$ python3 -q
>>> import numpy as np
>>> import numpy.linalg as la
>>> np.set_printoptions(precision=2, suppress=True, linewidth=120, legacy="1.25")
>>> rd = lambda a: np.round(a, 2) + 0
>>> K = np.load("arr.npy")
>>> K
array([[ 1.06, -2.04, -0.22, -4.88, -1.26],
       [-0.27, -0.76,  0.16,  4.22,  1.92],
       [-2.17, -1.78, -1.41,  0.  ,  3.85],
       [-3.1 , -0.92, -1.6 ,  1.78,  4.91],
       [-1.92,  0.34, -1.15, -1.88,  1.68]])
>>> Uu, sigma, vt = la.svd(K)
>>> evecs = vt[:(sigma > 1e-8).sum()]
>>> rng = np.random.default_rng(252230)
>>> x = K[4] + 3 * K[2] + rng.integers(2) * np.eye(5)[3]
>>> rd(x)
array([-8.43, -5.  , -5.38, -1.88, 13.23])
>>> np.allclose(evecs.T @ evecs @ x, x)
True
>>> rd(la.norm(x - evecs.T @ evecs @ x))
0.0
>>> rd(np.diag(evecs.T @ evecs))
array([0.44, 0.86, 0.12, 0.96, 0.62])
>>> m1 = np.load("out17.npy")
>>> m1
array([[ 3.,  3.,  0.,  0.,  0.,  0.,  0.,  0.,  0.,  0.,  0.,  0.],
       [ 3.,  3.,  3.,  0.,  0.,  0.,  0.,  0.,  0.,  0.,  0.,  0.],
       [ 0.,  3.,  0.,  3.,  0.,  0.,  0.,  0.,  0.,  0.,  0.,  0.],
       [ 0.,  0.,  3., -1.,  3.,  0.,  0.,  0.,  0.,  0.,  0.,  0.],
       [ 0.,  0.,  0.,  3.,  0.,  3.,  0.,  0.,  0.,  0.,  0.,  0.],
       [ 0.,  0.,  0.,  0.,  3.,  1.,  3.,  0.,  0.,  0.,  0.,  0.],
       [ 0.,  0.,  0.,  0.,  0.,  3.,  3.,  3.,  0.,  0.,  0.,  0.],
       [ 0.,  0.,  0.,  0.,  0.,  0.,  3.,  0.,  3.,  0.,  0.,  0.],
       [ 0.,  0.,  0.,  0.,  0.,  0.,  0.,  3.,  3.,  3.,  0.,  0.],
       [ 0.,  0.,  0.,  0.,  0.,  0.,  0.,  0.,  3.,  3.,  3.,  0.],
       [ 0.,  0.,  0.,  0.,  0.,  0.,  0.,  0.,  0.,  3., -3.,  3.],
       [ 0.,  0.,  0.,  0.,  0.,  0.,  0.,  0.,  0.,  0.,  3., -1.]])
>>> rd(la.svd(m1, compute_uv=False))
array([7.56, 6.93, 6.22, 5.98, 5.5 , 3.96, 3.69, 2.62, 2.42, 1.63, 0.54, 0.2 ])
>>> np.unravel_index(np.abs(m1).argmax(), m1.shape)
(0, 0)
>>> np.diff(m1, axis=0)
array([[ 0.,  0.,  3.,  0.,  0.,  0.,  0.,  0.,  0.,  0.,  0.,  0.],
       [-3.,  0., -3.,  3.,  0.,  0.,  0.,  0.,  0.,  0.,  0.,  0.],
       [ 0., -3.,  3., -4.,  3.,  0.,  0.,  0.,  0.,  0.,  0.,  0.],
       [ 0.,  0., -3.,  4., -3.,  3.,  0.,  0.,  0.,  0.,  0.,  0.],
       [ 0.,  0.,  0., -3.,  3., -2.,  3.,  0.,  0.,  0.,  0.,  0.],
       [ 0.,  0.,  0.,  0., -3.,  2.,  0.,  3.,  0.,  0.,  0.,  0.],
       [ 0.,  0.,  0.,  0.,  0., -3.,  0., -3.,  3.,  0.,  0.,  0.],
       [ 0.,  0.,  0.,  0.,  0.,  0., -3.,  3.,  0.,  3.,  0.,  0.],
       [ 0.,  0.,  0.,  0.,  0.,  0.,  0., -3.,  0.,  0.,  3.,  0.],
       [ 0.,  0.,  0.,  0.,  0.,  0.,  0.,  0., -3.,  0., -6.,  3.],
       [ 0.,  0.,  0.,  0.,  0.,  0.,  0.,  0.,  0., -3.,  6., -4.]])
>>> m1.shape
(12, 12)
>>> other = m1[0, 0] * m1[1:] - np.outer(m1[1:, 0], m1[0])
>>> other
array([[ 0.,  0.,  9.,  0.,  0.,  0.,  0.,  0.,  0.,  0.,  0.,  0.],
       [ 0.,  9.,  0.,  9.,  0.,  0.,  0.,  0.,  0.,  0.,  0.,  0.],
       [ 0.,  0.,  9., -3.,  9.,  0.,  0.,  0.,  0.,  0.,  0.,  0.],
       [ 0.,  0.,  0.,  9.,  0.,  9.,  0.,  0.,  0.,  0.,  0.,  0.],
       [ 0.,  0.,  0.,  0.,  9.,  3.,  9.,  0.,  0.,  0.,  0.,  0.],
       [ 0.,  0.,  0.,  0.,  0.,  9.,  9.,  9.,  0.,  0.,  0.,  0.],
       [ 0.,  0.,  0.,  0.,  0.,  0.,  9.,  0.,  9.,  0.,  0.,  0.],
       [ 0.,  0.,  0.,  0.,  0.,  0.,  0.,  9.,  9.,  9.,  0.,  0.],
       [ 0.,  0.,  0.,  0.,  0.,  0.,  0.,  0.,  9.,  9.,  9.,  0.],
       [ 0.,  0.,  0.,  0.,  0.,  0.,  0.,  0.,  0.,  9., -9.,  9.],
       [ 0.,  0.,  0.,  0.,  0.,  0.,  0.,  0.,  0.,  0.,  9., -3.]])
>>> la.matrix_rank(other), la.matrix_rank(m1)
(11, 12)
